>>> import numpy as np
>>> np.set_printoptions(precision=1, suppress=True, linewidth=160, floatmode="fixed")
>>> rng = np.random.default_rng(862461)
>>> m1 = np.triu(rng.random((12, 12)) < 0.2, 1).astype(int)
>>> m1 = m1 + m1.T
>>> m1
array([[0, 0, 1, 1, 1, 0, 0, 0, 0, 0, 0, 0],
       [0, 0, 0, 1, 0, 0, 0, 0, 0, 0, 0, 0],
       [1, 0, 0, 0, 0, 0, 0, 0, 0, 0, 0, 0],
       [1, 1, 0, 0, 0, 0, 0, 1, 0, 0, 0, 0],
       [1, 0, 0, 0, 0, 0, 0, 0, 0, 0, 1, 0],
       [0, 0, 0, 0, 0, 0, 1, 0, 0, 0, 1, 1],
       [0, 0, 0, 0, 0, 1, 0, 1, 0, 0, 0, 0],
       [0, 0, 0, 1, 0, 0, 1, 0, 0, 0, 0, 0],
       [0, 0, 0, 0, 0, 0, 0, 0, 0, 0, 0, 0],
       [0, 0, 0, 0, 0, 0, 0, 0, 0, 0, 0, 0],
       [0, 0, 0, 0, 1, 1, 0, 0, 0, 0, 0, 0],
       [0, 0, 0, 0, 0, 1, 0, 0, 0, 0, 0, 0]])
>>> left, s, vt = np.linalg.svd(m1)
>>> vecs = vt[:(s > 1e-8).sum()]
>>> x = m1[11] + 2 * m1[2] + rng.integers(2) * np.eye(12)[11]
>>> print(x)
[2.0 0.0 0.0 0.0 0.0 1.0 0.0 0.0 0.0 0.0 0.0 1.0]
>>> np.round(vecs.T @ vecs, 1) + 0
array([[1.0, 0.0, 0.0, 0.0, 0.0, 0.0, 0.0, 0.0, 0.0, 0.0, 0.0, 0.0],
       [0.0, 1.0, 0.0, 0.0, 0.0, 0.0, 0.0, 0.0, 0.0, 0.0, 0.0, 0.0],
       [0.0, 0.0, 1.0, 0.0, 0.0, 0.0, 0.0, 0.0, 0.0, 0.0, 0.0, 0.0],
       [0.0, 0.0, 0.0, 1.0, 0.0, 0.0, 0.0, 0.0, 0.0, 0.0, 0.0, 0.0],
       [0.0, 0.0, 0.0, 0.0, 1.0, 0.0, 0.0, 0.0, 0.0, 0.0, 0.0, 0.0],
       [0.0, 0.0, 0.0, 0.0, 0.0, 1.0, 0.0, 0.0, 0.0, 0.0, 0.0, 0.0],
       [0.0, 0.0, 0.0, 0.0, 0.0, 0.0, 1.0, 0.0, 0.0, 0.0, 0.0, 0.0],
       [0.0, 0.0, 0.0, 0.0, 0.0, 0.0, 0.0, 1.0, 0.0, 0.0, 0.0, 0.0],
       [0.0, 0.0, 0.0, 0.0, 0.0, 0.0, 0.0, 0.0, 0.0, 0.0, 0.0, 0.0],
       [0.0, 0.0, 0.0, 0.0, 0.0, 0.0, 0.0, 0.0, 0.0, 0.0, 0.0, 0.0],
       [0.0, 0.0, 0.0, 0.0, 0.0, 0.0, 0.0, 0.0, 0.0, 0.0, 1.0, 0.0],
       [0.0, 0.0, 0.0, 0.0, 0.0, 0.0, 0.0, 0.0, 0.0, 0.0, 0.0, 1.0]])
>>> vals, vecs = np.linalg.eigvalsh(m1)
Traceback (most recent call last):
  File "<python-input-11>", line 1, in <module>
    vals, vecs = np.linalg.eigvalsh(m1)
    ^^^^^^^^^^
ValueError: too many values to unpack (expected 2)
>>> vals, vecs = np.linalg.eigh(m1)
>>> np.round(np.linalg.svd(m1, compute_uv=False), 1) + 0
array([2.2, 2.1, 2.0, 1.7, 1.4, 1.0, 0.7, 0.5, 0.4, 0.3, 0.0, 0.0])
>>> print(np.unique(vals.round(6) + 0, return_counts=True)[1])
[1 1 1 1 1 2 1 1 1 1 1]
>>> np.round(vecs @ np.diag(vals) @ vecs.T, 1) + 0
array([[0.0, 0.0, 1.0, 1.0, 1.0, 0.0, 0.0, 0.0, 0.0, 0.0, 0.0, 0.0],
       [0.0, 0.0, 0.0, 1.0, 0.0, 0.0, 0.0, 0.0, 0.0, 0.0, 0.0, 0.0],
       [1.0, 0.0, 0.0, 0.0, 0.0, 0.0, 0.0, 0.0, 0.0, 0.0, 0.0, 0.0],
       [1.0, 1.0, 0.0, 0.0, 0.0, 0.0, 0.0, 1.0, 0.0, 0.0, 0.0, 0.0],
       [1.0, 0.0, 0.0, 0.0, 0.0, 0.0, 0.0, 0.0, 0.0, 0.0, 1.0, 0.0],
       [0.0, 0.0, 0.0, 0.0, 0.0, 0.0, 1.0, 0.0, 0.0, 0.0, 1.0, 1.0],
       [0.0, 0.0, 0.0, 0.0, 0.0, 1.0, 0.0, 1.0, 0.0, 0.0, 0.0, 0.0],
       [0.0, 0.0, 0.0, 1.0, 0.0, 0.0, 1.0, 0.0, 0.0, 0.0, 0.0, 0.0],
       [0.0, 0.0, 0.0, 0.0, 0.0, 0.0, 0.0, 0.0, 0.0, 0.0, 0.0, 0.0],
       [0.0, 0.0, 0.0, 0.0, 0.0, 0.0, 0.0, 0.0, 0.0, 0.0, 0.0, 0.0],
       [0.0, 0.0, 0.0, 0.0, 1.0, 1.0, 0.0, 0.0, 0.0, 0.0, 0.0, 0.0],
       [0.0, 0.0, 0.0, 0.0, 0.0, 1.0, 0.0, 0.0, 0.0, 0.0, 0.0, 0.0]])
